$ python3 -q
>>> import numpy as np
>>> import numpy.linalg as la
>>> np.set_printoptions(precision=3, suppress=True, linewidth=140)
>>> A = np.loadtxt("data.csv", delimiter=",")
>>> A
array([[ 0., -2.,  2., -1.,  0.],
       [ 0.,  2.,  0., -2.,  0.],
       [ 0.,  0.,  0.,  0., -1.],
       [ 0.,  0.,  0.,  0.,  1.],
       [ 0.,  0.,  0.,  0.,  0.]])
>>> np.argsort(-la.norm(A, axis=0).round(6), kind="stable")[:3]
array([1, 3, 2])
>>> la.cond(A) > 100
np.True_
>>> np.round(la.norm(A, 2) / la.norm(A), 3)
np.float64(0.746)
>>> U, sv, vt = la.svd(A)
>>> np.argmax(sv[:-1] / (sv[1:] + 1e-6)) + 1
np.int64(3)
>>> B = U[:, :3] @ np.diag(sv[:3]) @ vt[:3]
>>> la.matrix_rank(B)
np.int64(3)
>>> round(float(np.abs(A - B).max()), 3)
0.0
>>> rng = np.random.default_rng(97)
>>> z = rng.permutation(5)
>>> z
array([1, 3, 0, 4, 2])
>>> B = A[z][:, z]
>>> B
array([[ 2., -2.,  0.,  0.,  0.],
       [ 0.,  0.,  0.,  1.,  0.],
       [-2., -1.,  0.,  0.,  2.],
       [ 0.,  0.,  0.,  0.,  0.],
       [ 0.,  0.,  0., -1.,  0.]])
>>> round(la.det(B), 3), round(la.det(A[z]), 3)
(np.float64(0.0), np.float64(0.0))
>>> np.sort(np.abs(la.eigvals(B)))
array([0., 0., 0., 0., 2.])
>>> np.diag(B)
array([2., 0., 0., 0., 0.])
